$ python -q
>>> import numpy as np
>>> import numpy.linalg as la
>>> np.set_printoptions(precision=1, suppress=True, linewidth=120, floatmode="fixed")
>>> def tidy(a):
...     return np.round(a, 1) + 0
... 
>>> E, _ = la.qr(np.array([[0.7, -1.0, 1.0, 1.2, 0.4, 1.1, 0.4, 0.0],
...     [0.2, 1.3, 1.6, -0.4, -1.9, -0.1, -0.1, -0.6],
...     [0.7, 0.1, 1.1, -1.7, -1.6, 0.2, -0.8, -0.8],
...     [-1.0, -0.8, 0.1, 0.2, -0.6, 0.4, 0.2, -0.1],
...     [-1.8, -0.2, -0.2, 0.3, 1.2, 0.1, 0.5, 1.5],
...     [1.2, -1.8, -1.0, 1.5, 1.1, 1.1, 0.4, 0.9],
...     [-2.4, 0.0, 3.1, -0.1, 1.0, 1.4, -0.3, -1.1],
...     [0.9, -0.3, 0.4, 0.7, -0.5, -0.4, -0.7, -0.6]]))
>>> print(tidy(E))
[[-0.2  0.4 -0.5 -0.3  0.0 -0.1  0.7 -0.1]
 [-0.1 -0.5 -0.4 -0.3  0.4 -0.4 -0.1  0.3]
 [-0.2 -0.1 -0.4  0.8  0.0  0.0  0.1  0.3]
 [ 0.3  0.4  0.0  0.2  0.8  0.0  0.0 -0.3]
 [ 0.5  0.2  0.3 -0.1  0.0  0.1  0.3  0.7]
 [-0.3  0.6  0.0 -0.1 -0.1 -0.4 -0.4  0.3]
 [ 0.7  0.1 -0.6  0.0 -0.3  0.0 -0.3 -0.1]
 [-0.2  0.1 -0.3 -0.3  0.2  0.8 -0.2  0.2]]
>>> ang = np.radians(30)
>>> R = np.eye(8)
>>> R[2, 2] = R[4, 4] = np.cos(ang)
>>> R[2, 4], R[4, 2] = -np.sin(ang), np.sin(ang)
>>> print(tidy(R))
[[ 1.0  0.0  0.0  0.0  0.0  0.0  0.0  0.0]
 [ 0.0  1.0  0.0  0.0  0.0  0.0  0.0  0.0]
 [ 0.0  0.0  0.9  0.0 -0.5  0.0  0.0  0.0]
 [ 0.0  0.0  0.0  1.0  0.0  0.0  0.0  0.0]
 [ 0.0  0.0  0.5  0.0  0.9  0.0  0.0  0.0]
 [ 0.0  0.0  0.0  0.0  0.0  1.0  0.0  0.0]
 [ 0.0  0.0  0.0  0.0  0.0  0.0  1.0  0.0]
 [ 0.0  0.0  0.0  0.0  0.0  0.0  0.0  1.0]]
>>> Y = E @ R.T
>>> print(tidy(la.det(R)), tidy(np.trace(R)))
1.0 7.7
>>> print(tidy(np.abs(Y - E).max(axis=0)))
[0.0 0.0 0.4 0.0 0.3 0.0 0.0 0.0]
>>> print(np.allclose(la.norm(E, axis=1), la.norm(Y, axis=1)))
True
>>> f = np.array([0, 0])
>>> print(tidy(np.cross(E[3, :3], E[6, :3])))
[-0.2  0.2 -0.2]
>>> print(tidy(la.det(E)))
-1.0
>>> print(np.allclose(E @ E.T, E.T @ E))
True
>>> print(tidy(E @ E))
[[ 0.5 -0.3 -0.3 -0.5 -0.3 -0.2 -0.4 -0.1]
 [ 0.2  0.0  0.4 -0.3 -0.4  0.7  0.3  0.0]
 [ 0.3  0.4  0.1 -0.2  0.7  0.2 -0.3 -0.3]
 [ 0.4  0.1  0.0 -0.1  0.3 -0.3  0.5  0.6]
 [-0.2  0.2 -0.8 -0.2  0.0  0.5  0.1  0.3]
 [-0.3 -0.8  0.1 -0.2  0.5  0.2 -0.1  0.2]
 [-0.4  0.1  0.0 -0.7  0.1 -0.3  0.4 -0.4]
 [-0.3  0.3  0.3 -0.3 -0.1 -0.1 -0.5  0.5]]
>>> print(tidy((E + E.T) / 2))
[[-0.2  0.2 -0.3  0.0  0.2 -0.2  0.7 -0.2]
 [ 0.2 -0.5 -0.2  0.0  0.3  0.1  0.0  0.2]
 [-0.3 -0.2 -0.4  0.4  0.1  0.0 -0.2  0.0]
 [ 0.0  0.0  0.4  0.2  0.4 -0.1  0.0 -0.3]
 [ 0.2  0.3  0.1  0.4  0.0  0.0  0.0  0.5]
 [-0.2  0.1  0.0 -0.1  0.0 -0.4 -0.2  0.6]
 [ 0.7  0.0 -0.2  0.0  0.0 -0.2 -0.3 -0.2]
 [-0.2  0.2  0.0 -0.3  0.5  0.6 -0.2  0.2]]
>>> print(tidy(np.abs(la.eigvals(E)).max()))
1.0
>>> print(tidy(np.trace(E)))
-1.4
>>> Y = np.array([[2, 2], [2, 3], [0, 0], [1, 1], [0, 2], [0, 1], [0, 0], [3, 2]])
>>> print(tidy(np.einsum("ik,kj->ij", E, Y)))
[[-0.3  0.0]
 [-0.5 -0.9]
 [ 1.2  0.9]
 [ 0.7  2.9]
 [ 3.4  3.0]
 [ 1.6  1.4]
 [ 1.2  0.9]
 [ 0.0  1.1]]
>>> print(tidy(Y.T @ E.T))
[[-0.3 -0.5  1.2  0.7  3.4  1.6  1.2  0.0]
 [ 0.0 -0.9  0.9  2.9  3.0  1.4  0.9  1.1]]
>>> def softmax(z):
...     e = np.exp(z - z.max(axis=-1, keepdims=True))
...     return e / e.sum(axis=-1, keepdims=True)
... 
>>> print(tidy(softmax(E[5] + 3)))
[0.1 0.2 0.1 0.1 0.1 0.1 0.1 0.2]
>>> att = E @ E.T / np.sqrt(8)
>>> print(tidy(softmax(att + np.triu(np.full(att.shape, -np.inf), 1))))
[[1.0 0.0 0.0 0.0 0.0 0.0 0.0 0.0]
 [0.4 0.6 0.0 0.0 0.0 0.0 0.0 0.0]
 [0.3 0.3 0.4 0.0 0.0 0.0 0.0 0.0]
 [0.2 0.2 0.2 0.3 0.0 0.0 0.0 0.0]
 [0.2 0.2 0.2 0.2 0.3 0.0 0.0 0.0]
 [0.2 0.2 0.2 0.2 0.2 0.2 0.0 0.0]
 [0.1 0.1 0.1 0.1 0.1 0.1 0.2 0.0]
 [0.1 0.1 0.1 0.1 0.1 0.1 0.1 0.2]]
>>> print(softmax(att).round(6).argmax(axis=1))
[0 1 2 3 4 5 6 7]
>>> print(tidy(softmax(att)))
[[0.2 0.1 0.1 0.1 0.1 0.1 0.1 0.1]
 [0.1 0.2 0.1 0.1 0.1 0.1 0.1 0.1]
 [0.1 0.1 0.2 0.1 0.1 0.1 0.1 0.1]
 [0.1 0.1 0.1 0.2 0.1 0.1 0.1 0.1]
 [0.1 0.1 0.1 0.1 0.2 0.1 0.1 0.1]
 [0.1 0.1 0.1 0.1 0.1 0.2 0.1 0.1]
 [0.1 0.1 0.1 0.1 0.1 0.1 0.2 0.1]
 [0.1 0.1 0.1 0.1 0.1 0.1 0.1 0.2]]
